$ python3 -q
>>> import numpy as np
>>> np.set_printoptions(precision=2, suppress=True, linewidth=120, floatmode="fixed")
>>> rd = lambda a: np.round(a, 2) + 0
>>> data = np.array([[0, 0, 1], [0, 1, 0], [1, 0, 0]])
>>> # rows sum to 1
>>> evals, V = np.linalg.eig(data)
>>> rd(np.sort(np.linalg.eigvals(np.linalg.inv(data))))
array([-1.00,  1.00,  1.00])
>>> evals
array([ 1.00, -1.00,  1.00])
>>> x = np.array([-9, -9, -6])
>>> rd(np.abs(np.linalg.eigvals(data)))
array([1.00, 1.00, 1.00])
>>> rd(np.linalg.det(data))
np.float64(-1.0)
>>> rd(np.linalg.norm(x)), rd(np.linalg.norm(data @ x))
(np.float64(14.07), np.float64(14.07))
>>> [p for p in range(1, 25) if np.allclose(np.linalg.matrix_power(data, p), np.eye(3))]
[2, 4, 6, 8, 10, 12, 14, 16, 18, 20, 22, 24]
>>> arr = np.array([[6, 2, 9, 3], [0, 2, 0, 3], [6, 2, 9, 3], [0, 2, 0, 3]])
>>> f, v = arr[2], arr[0]
>>> print(f @ v)
130
>>> p = (f @ v) / (f @ f) * f
>>> p
array([6.00, 2.00, 9.00, 3.00])
>>> v - p
array([0.00, 0.00, 0.00, 0.00])
>>> rd(np.abs(np.linalg.eigvals(arr)).max())
np.float64(15.0)
>>> rd(np.sort(np.abs(np.linalg.eigvals(arr))))
array([ 0.00,  0.00,  5.00, 15.00])
>>> np.allclose(arr @ arr.T, arr.T @ arr)
False
>>> np.trace(arr)
np.int64(20)
>>> np.linalg.cond(arr) > 100
np.True_
>>> U, s, vt = np.linalg.svd(arr)
>>> np.argmax(s[:-1] / (s[1:] + 1e-6)) + 1
np.int64(2)
>>> Y = U[:, :2] @ np.diag(s[:2]) @ vt[:2]
>>> print(rd(Y))
[[6.00 2.00 9.00 3.00]
 [0.00 2.00 0.00 3.00]
 [6.00 2.00 9.00 3.00]
 [0.00 2.00 0.00 3.00]]
>>> J = np.maximum(np.array([[3, 5],
...     [2, 2],
...     [-5, 3],
...     [-2, -4],
...     [-3, 1],
...     [-1, 0],
...     [1, 5],
...     [-4, 4],
...     [-2, -2],
...     [1, 5],
...     [3, -3],
...     [-2, 2],
...     [2, 2],
...     [0, 2],
...     [-5, -1],
...     [-4, -4],
...     [-4, 0],
...     [-4, -2],
...     [4, -5],
...     [-2, 5],
...     [0, -3],
...     [0, 1],
...     [-5, 1],
...     [0, -3]]) @ np.array([[2, -2, 0], [1, 2, -1]]) + np.array([1, 1, -2]), 0)
>>> J
array([[12,  5,  0],
       [ 7,  1,  0],
       [ 0, 17,  0],
       [ 0,  0,  2],
       [ 0,  9,  0],
       [ 0,  3,  0],
       [ 8,  9,  0],
       [ 0, 17,  0],
       [ 0,  1,  0],
       [ 8,  9,  0],
       [ 4,  0,  1],
       [ 0,  9,  0],
       [ 7,  1,  0],
       [ 3,  5,  0],
       [ 0,  9,  0],
       [ 0,  1,  2],
       [ 0,  9,  0],
       [ 0,  5,  0],
       [ 4,  0,  3],
       [ 2, 15,  0],
       [ 0,  0,  1],
       [ 2,  3,  0],
       [ 0, 13,  0],
       [ 0,  0,  1]])
>>> gram = np.cov(J, rowvar=False)
>>> np.argwhere(np.triu(np.abs(np.corrcoef(J.T)) > 0.8, 1))
array([], shape=(0, 2), dtype=int64)
>>> gram.shape
(3, 3)
>>> rd(np.corrcoef(J.T))
array([[ 1.00, -0.15, -0.12],
       [-0.15,  1.00, -0.53],
       [-0.12, -0.53,  1.00]])
>>> rd(np.linalg.eigvalsh(gram)[::-1])
array([32.19, 11.96,  0.47])
>>> rd(np.corrcoef(J[:, 2], J[:, 1])[0, 1])
np.float64(-0.53)
>>> print(np.argsort(-J.std(axis=0).round(6), kind="stable"))
[1 0 2]
>>> rd(J.std(axis=0))
array([3.44, 5.50, 0.81])
>>> rd(np.polyfit(J[:, 2], J[:, 1], 1))
array([-3.58,  7.37])
>>> Xs = (J - J.mean(axis=0)) / J.std(axis=0)
>>> np.argwhere(np.abs(Xs) > 2)
array([[ 0,  0],
       [ 2,  1],
       [ 7,  1],
       [18,  2]])
>>> coef = np.linalg.lstsq(np.delete(Xs, 2, axis=1), Xs[:, 2])[0]
>>> np.abs(coef).argmax()
np.int64(1)
>>> print(rd(coef))
[-0.20 -0.56]
